$ ipython --no-banner

In [1]: import numpy as np

In [2]: np.set_printoptions(precision=4, suppress=True, linewidth=160)

In [3]: rd = lambda a: np.round(a, 4) + 0

In [4]: E = np.loadtxt("mat.csv", delimiter=",")

In [5]: E
Out[5]: 
array([[ 2.,  5.,  0.,  2.],
       [ 3.,  3.,  4.,  3.],
       [ 5.,  3.,  5.,  3.],
       [ 0.,  0.,  0., -1.]])

In [6]: ang = np.radians(135)

In [7]: r_ = np.eye(4)

In [8]: r_[0, 0] = r_[1, 1] = np.cos(ang)

In [9]: r_[0, 1], r_[1, 0] = -np.sin(ang), np.sin(ang)

In [10]: rd(r_)
Out[10]: 
array([[-0.7071, -0.7071,  0.    ,  0.    ],
       [ 0.7071, -0.7071,  0.    ,  0.    ],
       [ 0.    ,  0.    ,  1.    ,  0.    ],
       [ 0.    ,  0.    ,  0.    ,  1.    ]])

In [11]: B = E @ r_.T

In [12]: rd(np.linalg.det(r_)), rd(np.trace(r_))
Out[12]: (np.float64(1.0), np.float64(0.5858))

In [13]: np.allclose(np.linalg.norm(E, axis=1), np.linalg.norm(B, axis=1))
Out[13]: True

In [14]: rd(np.linalg.svd(E, compute_uv=False)), rd(np.linalg.svd(B, compute_uv=False))
Out[14]: 
(array([11.3105,  3.9274,  1.1239,  0.6209]),
 array([11.3105,  3.9274,  1.1239,  0.6209]))

In [15]: B = E / np.sqrt((E ** 2).mean(axis=1, keepdims=True))

In [16]: rd(B[1])
Out[16]: array([0.915, 0.915, 1.22 , 0.915])

In [17]: E - E.mean(axis=1, keepdims=True)
Out[17]: 
array([[-0.25,  2.75, -2.25, -0.25],
       [-0.25, -0.25,  0.75, -0.25],
       [ 1.  , -1.  ,  1.  , -1.  ],
       [ 0.25,  0.25,  0.25, -0.75]])

In [18]: F = np.load("x.npy")

In [19]: F
Out[19]: 
array([[0, 0, 3, 4, 3, 3],
       [0, 0, 5, 4, 4, 1],
       [0, 0, 0, 3, 4, 4],
       [0, 0, 0, 0, 1, 3],
       [0, 0, 0, 0, 0, 2],
       [0, 0, 0, 0, 0, 0]])

In [20]: np.allclose(F[:-1].T @ np.linalg.lstsq(F[:-1].T, F[-1])[0], F[-1])
Out[20]: True

In [21]: rd(np.trace(np.linalg.pinv(F) @ F))
Out[21]: np.float64(4.0)

In [22]: print(np.unique(F.round(6), axis=0).shape)
(6, 6)

In [23]: print(rd(F @ np.linalg.pinv(F) @ F))
[[0. 0. 3. 4. 3. 3.]
 [0. 0. 5. 4. 4. 1.]
 [0. 0. 0. 3. 4. 4.]
 [0. 0. 0. 0. 1. 3.]
 [0. 0. 0. 0. 0. 2.]
 [0. 0. 0. 0. 0. 0.]]

In [24]: np.abs(np.diag(np.linalg.qr(F)[1])) > 1e-9
Out[24]: array([False, False, False, False, False, False])
